>>> import numpy as np
>>> from numpy import linalg as LA
>>> np.set_printoptions(suppress=True, linewidth=160)
>>> K = np.load("x.npy")
>>> print(K)
[[  9 -18  15   9   9]
 [-18  36 -30 -18 -18]
 [ 15 -30  25  15  15]
 [  9 -18  15   9   9]
 [  9 -18  15   9   9]]
>>> vals, evecs = LA.eigh(K)
>>> print(np.unique(vals.round(6) + 0, return_counts=True)[1])
[4 1]
>>> print(vals.round(2) + 0)
[ 0.  0.  0.  0. 88.]
>>> print(np.round(LA.eigvalsh(K @ K), 2) + 0)
[   0.    0.    0.    0. 7744.]
>>> print(np.round(vals.sum(), 2), np.trace(K))
88.0 88
>>> print((vals > 1e-8).sum(), (vals < -1e-8).sum())
1 0
>>> vals, evecs = LA.eigh(K)
>>> x0 = np.array([-2, 1, 2, -1, 2])
>>> print((np.sign(evecs[:, -1].round(6)) == np.sign(evecs[0, -1].round(6))).astype(int))
[1 0 1 1 1]
>>> print(np.round(evecs * np.abs(vals) @ evecs.T, 2))
[[  9. -18.  15.   9.   9.]
 [-18.  36. -30. -18. -18.]
 [ 15. -30.  25.  15.  15.]
 [  9. -18.  15.   9.   9.]
 [  9. -18.  15.   9.   9.]]
>>> print(x0 @ K @ x0)
1
>>> rng = np.random.default_rng(37)
>>> lab = rng.permutation(5)
>>> print(lab)
[4 1 3 0 2]
>>> A2 = K[lab][:, lab]
>>> print(np.trace(A2))
88
>>> print(np.diag(A2))
[ 9 36  9  9 25]
>>> X = np.loadtxt("m.csv", delimiter=",")
>>> print(X)
[[ 1.  0.  0.]
 [ 0.  1. -3.]
 [ 0.  3.  0.]]
>>> # 2 groups of indices that never mix
>>> def softmax(z):
...     e = np.exp(z - z.max(axis=-1, keepdims=True))
...     return e / e.sum(axis=-1, keepdims=True)
... 
>>> print(np.round(softmax(X[2]), 2))
[0.05 0.91 0.05]
>>> scores = X @ X.T / np.sqrt(3)
>>> print(softmax(scores).round(6).argmax(axis=1))
[0 1 2]
>>> print(np.round(softmax(scores), 2) + 0)
[[0.47 0.26 0.26]
 [0.   0.98 0.02]
 [0.01 0.03 0.96]]
>>> print(np.round(softmax(scores + np.triu(np.full(scores.shape, -np.inf), 1)), 2) + 0)
[[1.   0.   0.  ]
 [0.   1.   0.  ]
 [0.01 0.03 0.96]]
>>> T = np.stack([X, -3 * X, X[::-1]])
>>> print((T @ X.T).shape)
(3, 3, 3)
>>> print(np.einsum("bij,cij->bc", T, T))
[[ 20. -60.  10.]
 [-60. 180. -30.]
 [ 10. -30.  20.]]
>>> print(LA.matrix_rank(T.reshape(3, -1)))
2
>>> r0 = np.array([5, -5, 2])
>>> A2 = X + np.outer(r0, np.eye(3)[0])
>>> print(LA.matrix_rank(A2 - X))
1
>>> print(LA.matrix_rank(LA.inv(A2) - LA.inv(X), tol=1e-8))
1
>>> print(round(float(LA.det(X)), 2))
9.0
>>> print(X @ X)
[[ 1.  0.  0.]
 [ 0. -8. -3.]
 [ 0.  3. -9.]]
>>> print(np.round(LA.matrix_power(X, 4), 2))
[[  1.   0.   0.]
 [  0.  55.  51.]
 [  0. -51.  72.]]
>>> print(np.round(np.sort(np.abs(LA.eigvals(X))), 2))
[1. 3. 3.]
>>> O, _ = LA.qr(np.array([[-0.1, -0.4, 1.5, -0.9],
...     [-1.5, -0.2, -0.3, -1.0],
...     [0.6, 0.1, 0.6, -1.1],
...     [-0.9, 1.0, 0.4, 0.6]]))
>>> evecs, _ = LA.qr(np.array([[0.2, 0.8, 1.6], [0.2, 0.6, 0.7], [-1.0, -0.2, -0.2]]))
>>> s = 20 * 0.5 ** np.arange(3)
>>> A = O[:, :3] * s @ evecs[:3]
>>> print(A.round(2))
[[ -3.32   4.22   2.68]
 [  4.39  14.73  -6.47]
 [ -3.17  -5.61   2.5 ]
 [ -1.15   3.43 -12.25]]
>>> A2 = np.c_[A[:, :2] @ np.array([[-2, 2], [3, -2]]), np.array([5, 3, -3, -5])]
>>> print(A2.round(2))
[[ 19.31 -15.09   5.  ]
 [ 35.4  -20.67   3.  ]
 [-10.51   4.89  -3.  ]
 [ 12.57  -9.14  -5.  ]]
>>> print(LA.matrix_rank(np.c_[A, A2]))
4
>>> print(LA.matrix_rank(A2))
3
>>> T = np.stack([A, -1 * A, A[::-1]])
>>> print(T.shape)
(3, 4, 3)
>>> print(LA.matrix_rank(T.reshape(3, -1)))
2
>>> print(np.round(T.sum(axis=0), 2))
[[ -1.15   3.43 -12.25]
 [ -3.17  -5.61   2.5 ]
 [  4.39  14.73  -6.47]
 [ -3.32   4.22   2.68]]
>>> x0 = np.array([2, 3, 1])
>>> target = A @ x0
>>> print(target.round(2))
[  8.71  46.51 -20.68  -4.26]
>>> print(np.round(LA.solve(A.T @ A, A.T @ target), 2))
[2. 3. 1.]
>>> target = target + 0.3 * rng.normal(size=4)
>>> print(target.round(2))
[  8.91  46.8  -20.52  -5.03]
>>> beta, *_ = LA.lstsq(A, target)
>>> print([round(float(LA.norm(LA.solve(A.T @ A + lam * np.eye(3), A.T @ target))), 2) for lam in (0, 1, 10, 100)])
[3.8, 3.76, 3.48, 2.27]
>>> print(np.round(A.T @ (target - A @ beta), 2) + 0)
[0. 0. 0.]
>>> r0 = np.array([3, 1, -2])
>>> print(np.round(np.convolve(A[0], r0), 2))
[-9.96  9.35 18.89 -5.77 -5.35]
>>> print(np.round(np.polyval(r0, A[0]), 2))
[27.73 55.77 22.14]
>>> W0 = np.array([[12, 12, 2, 17, 5],
...     [12, 8, 8, 9, 10],
...     [2, 8, 16, 4, 10],
...     [17, 9, 4, 2, 9],
...     [5, 10, 10, 9, 6]])
>>> print(W0)
[[12 12  2 17  5]
 [12  8  8  9 10]
 [ 2  8 16  4 10]
 [17  9  4  2  9]
 [ 5 10 10  9  6]]
>>> # symmetric, so the eigenvalues are real
>>> proj = A @ LA.solve(A.T @ A, A.T)
>>> print(np.round(proj @ A[:, 1], 2))
[ 4.22 14.73 -5.61  3.43]
>>> print(proj.round(2))
[[ 0.94  0.1   0.21 -0.02]
 [ 0.1   0.82 -0.37  0.04]
 [ 0.21 -0.37  0.24  0.08]
 [-0.02  0.04  0.08  0.99]]
>>> print(np.trace(proj))
3.0
>>> print(np.round((np.eye(4) - proj) @ A, 2) + 0)
[[0. 0. 0.]
 [0. 0. 0.]
 [0. 0. 0.]
 [0. 0. 0.]]
>>> print(np.round(LA.eigvalsh(proj), 2) + 0)
[0. 1. 1. 1.]
>>> print(np.round(np.diag(proj), 2))
[0.94 0.82 0.24 0.99]
>>> print(np.allclose(proj @ proj, proj))
True
